$ ipython --no-banner

In [1]: import numpy as np

In [2]: from numpy import linalg as LA

In [3]: np.set_printoptions(precision=2, suppress=True, linewidth=200, legacy="1.25")

In [4]: def rnd(a):
   ...:     return np.round(a, 2) + 0
   ...: 

In [5]: mat = np.load("sample7.npy")

In [6]: rnd(mat)
Out[6]: 
array([[ 0.76, -0.02,  0.02,  0.28,  0.3 , -0.11],
       [-0.02,  0.89,  0.16,  0.14, -0.15, -0.18],
       [ 0.02,  0.16,  0.77, -0.18,  0.24,  0.24],
       [ 0.28,  0.14, -0.18,  0.55, -0.17,  0.3 ],
       [ 0.3 , -0.15,  0.24, -0.17,  0.32, -0.14],
       [-0.11, -0.18,  0.24,  0.3 , -0.14,  0.7 ]])

In [7]: left, sv, vt = LA.svd(mat)

In [8]: rnd(sv)
Out[8]: array([1., 1., 1., 1., 0., 0.])

In [9]: np.argmax(sv[:-1] / (sv[1:] + 1e-6)) + 1
Out[9]: 4

In [10]: Y = left[:, :4] @ np.diag(sv[:4]) @ vt[:4]

In [11]: LA.matrix_rank(Y)
Out[11]: 4

In [12]: LA.matrix_rank(mat, rtol=0.1)
Out[12]: 4

In [13]: ang = np.radians(15)

In [14]: R = np.eye(6)

In [15]: R[2, 2] = R[0, 0] = np.cos(ang)

In [16]: R[2, 0], R[0, 2] = -np.sin(ang), np.sin(ang)

In [17]: rnd(R)
Out[17]: 
array([[ 0.97,  0.  ,  0.26,  0.  ,  0.  ,  0.  ],
       [ 0.  ,  1.  ,  0.  ,  0.  ,  0.  ,  0.  ],
       [-0.26,  0.  ,  0.97,  0.  ,  0.  ,  0.  ],
       [ 0.  ,  0.  ,  0.  ,  1.  ,  0.  ,  0.  ],
       [ 0.  ,  0.  ,  0.  ,  0.  ,  1.  ,  0.  ],
       [ 0.  ,  0.  ,  0.  ,  0.  ,  0.  ,  1.  ]])

In [18]: Y = mat @ R.T

In [19]: print(rnd(np.abs(Y - mat).max(axis=0)))
[0.2 0.  0.2 0.  0.  0. ]

In [20]: rnd(LA.det(R)), rnd(np.trace(R))
Out[20]: (1.0, 5.93)

In [21]: Y = np.array([[3, -2, 1],
    ...:     [3, 2, 1],
    ...:     [-3, -3, 1],
    ...:     [-3, -3, -3],
    ...:     [-3, -3, 0],
    ...:     [3, 2, -3]])

In [22]: LA.matrix_rank(np.vstack([mat, Y.T]))
Out[22]: 6

In [23]: rnd(np.einsum("ij,ij->i", mat, mat))
Out[23]: array([0.76, 0.89, 0.77, 0.55, 0.32, 0.7 ])

In [24]: np.vstack([mat, Y.T]).shape
Out[24]: (9, 6)

In [25]: E = np.loadtxt("test7.csv", delimiter=",")

In [26]: E
Out[26]: 
array([[-2.55, -0.01, -1.74,  0.  , -2.49, -1.71,  2.53],
       [-4.04, -0.03, -2.69,  0.02, -4.03, -2.66,  4.05],
       [-1.6 ,  0.01, -1.07, -0.03, -1.63, -1.06,  1.58],
       [-0.07, -0.01, -0.05,  0.02, -0.03, -0.01,  0.05],
       [ 0.66,  0.05,  0.45, -0.02,  0.65,  0.48, -0.67],
       [ 0.18,  0.05,  0.15, -0.03,  0.16,  0.14, -0.21],
       [-0.21,  0.  , -0.19, -0.02, -0.25, -0.15,  0.23],
       [-3.66,  0.02, -2.43,  0.01, -3.65, -2.41,  3.67],
       [-0.9 , -0.01, -0.56, -0.01, -0.87, -0.56,  0.86],
       [-2.49,  0.01, -1.66,  0.02, -2.52, -1.66,  2.47],
       [-0.81, -0.01, -0.58, -0.03, -0.83, -0.56,  0.8 ],
       [ 5.75,  0.02,  3.78, -0.02,  5.72,  3.8 , -5.74],
       [-3.96, -0.04, -2.63,  0.01, -3.99, -2.71,  3.99],
       [ 2.68, -0.03,  1.81,  0.  ,  2.68,  1.79, -2.66],
       [-4.02, -0.01, -2.7 ,  0.01, -4.06, -2.71,  4.03],
       [ 1.35,  0.02,  0.91, -0.01,  1.32,  0.92, -1.37],
       [-2.54, -0.01, -1.72,  0.02, -2.53, -1.73,  2.51],
       [ 1.38,  0.01,  0.91,  0.02,  1.39,  0.9 , -1.36],
       [ 3.23,  0.  ,  2.14, -0.02,  3.19,  2.12, -3.22],
       [ 3.71,  0.02,  2.43,  0.04,  3.67,  2.46, -3.67]])

In [27]: Y = np.c_[E[:, :1] @ np.array([[2]]), np.array([1, 0, -1, 0, 0, 0, 1, 0, 0, -2, 2, -2, 1, 2, -2, -2, 2, -2, -1, -1])]

In [28]: Y
Out[28]: 
array([[-5.1 ,  1.  ],
       [-8.08,  0.  ],
       [-3.2 , -1.  ],
       [-0.14,  0.  ],
       [ 1.32,  0.  ],
       [ 0.36,  0.  ],
       [-0.42,  1.  ],
       [-7.32,  0.  ],
       [-1.8 ,  0.  ],
       [-4.98, -2.  ],
       [-1.62,  2.  ],
       [11.5 , -2.  ],
       [-7.92,  1.  ],
       [ 5.36,  2.  ],
       [-8.04, -2.  ],
       [ 2.7 , -2.  ],
       [-5.08,  2.  ],
       [ 2.76, -2.  ],
       [ 6.46, -1.  ],
       [ 7.42, -1.  ]])

In [29]: rnd(LA.norm(Y - E @ LA.lstsq(E, Y)[0], axis=0))
Out[29]: array([0.  , 4.79])

In [30]: LA.matrix_rank(Y)
Out[30]: 2

In [31]: rnd(LA.lstsq(E, Y[:, 0])[0])
Out[31]: array([2., 0., 0., 0., 0., 0., 0.])
